$ ipython --no-banner

In [1]: import numpy as np

In [2]: np.set_printoptions(suppress=True, linewidth=160)

In [3]: def rnd(a):
   ...:     return np.round(a, 1) + 0
   ...: 

In [4]: J = np.array([[1, 0, 0, 0], [0, 2, 0, 0], [0, 0, -1, 0], [0, 0, 0, -1]])

In [5]: print(J)
[[ 1  0  0  0]
 [ 0  2  0  0]
 [ 0  0 -1  0]
 [ 0  0  0 -1]]

In [6]: # 4 groups of indices that never mix

In [7]: w, evecs = np.linalg.eigh(J)

In [8]: print(rnd(np.linalg.svd(J, compute_uv=False)))
[2. 1. 1. 1.]

In [9]: print(evecs.T @ evecs)
[[1. 0. 0. 0.]
 [0. 1. 0. 0.]
 [0. 0. 1. 0.]
 [0. 0. 0. 1.]]

In [10]: print(w)
[-1. -1.  1.  2.]

In [11]: print(np.abs(evecs[:, -1]).round(6).argmax())
1

In [12]: print(np.unique(w.round(6) + 0, return_counts=True)[1])
[2 1 1]

In [13]: E = np.load("dump.npy")

In [14]: print(E)
[[ -2.1   9.3   2.9]
 [ -0.3   9.6   2.8]
 [ -5.5   7.6  -3.3]
 [ -3.8   7.6   5.2]
 [ -1.1  -2.6  -9.6]
 [  4.6  -8.3   3.3]
 [  6.9   5.6  -4.6]
 [  1.4  -9.7  -1.8]
 [ -1.4  -1.2   9.8]
 [ -1.8  -1.8  -9.7]
 [ -6.1  -7.8   1.1]
 [-10.    0.1  -0.8]
 [  3.2  -8.7  -3.8]]

In [15]: rng = np.random.default_rng(79709)

In [16]: A2 = E + rng.integers(-2, 3, (13, 1)) @ rng.integers(-2, 3, (1, 3))

In [17]: print(rnd(A2))
[[ -2.1  13.3   0.9]
 [ -0.3   5.6   4.8]
 [ -5.5   5.6  -2.3]
 [ -3.8   9.6   4.2]
 [ -1.1  -2.6  -9.6]
 [  4.6  -6.3   2.3]
 [  6.9   5.6  -4.6]
 [  1.4 -11.7  -0.8]
 [ -1.4   0.8   8.8]
 [ -1.8  -5.8  -7.7]
 [ -6.1  -5.8   0.1]
 [-10.    4.1  -2.8]
 [  3.2  -4.7  -5.8]]

In [18]: print(rnd(A2 - E))
[[ 0.  4. -2.]
 [ 0. -4.  2.]
 [ 0. -2.  1.]
 [ 0.  2. -1.]
 [ 0.  0.  0.]
 [ 0.  2. -1.]
 [ 0.  0.  0.]
 [ 0. -2.  1.]
 [ 0.  2. -1.]
 [ 0. -4.  2.]
 [ 0.  2. -1.]
 [ 0.  4. -2.]
 [ 0.  4. -2.]]

In [19]: print(np.linalg.matrix_rank(A2 - E, tol=1e-8))
1

In [20]: P = E @ np.linalg.solve(E.T @ E, E.T)

In [21]: print(np.linalg.matrix_rank(np.eye(13) - P))
10

In [22]: print(np.allclose(P @ P, P))
True

In [23]: r0 = np.array([-3, -2])

In [24]: print(rnd(np.convolve(E[6], r0)))
[-20.7 -30.6   2.6   9.2]

In [25]: A2 = E / np.sqrt((E ** 2).mean(axis=1, keepdims=True))

In [26]: print(rnd(A2[3]))
[-0.7  1.3  0.9]

In [27]: print(rnd(np.linalg.norm(A2, axis=1)))
[1.7 1.7 1.7 1.7 1.7 1.7 1.7 1.7 1.7 1.7 1.7 1.7 1.7]

In [28]: print(np.linalg.matrix_rank(A2) == np.linalg.matrix_rank(E))
True

In [29]: r0, g = E[4], E[2]

In [30]: print(rnd(r0 @ g))
18.0

In [31]: print(rnd(r0 @ r0))
100.1

In [32]: p = (r0 @ g) / (r0 @ r0) * r0

In [33]: print((g - p) @ r0)
0.0

In [34]: print(rnd(np.linalg.norm(r0 + g) ** 2 + np.linalg.norm(r0 - g) ** 2))
398.1

In [35]: print(np.linalg.matrix_rank(np.outer(r0, g)))
1

In [36]: print(rnd(np.outer(r0, g)))
[[  6.1  -8.4   3.6]
 [ 14.3 -19.8   8.6]
 [ 52.8 -73.   31.7]]
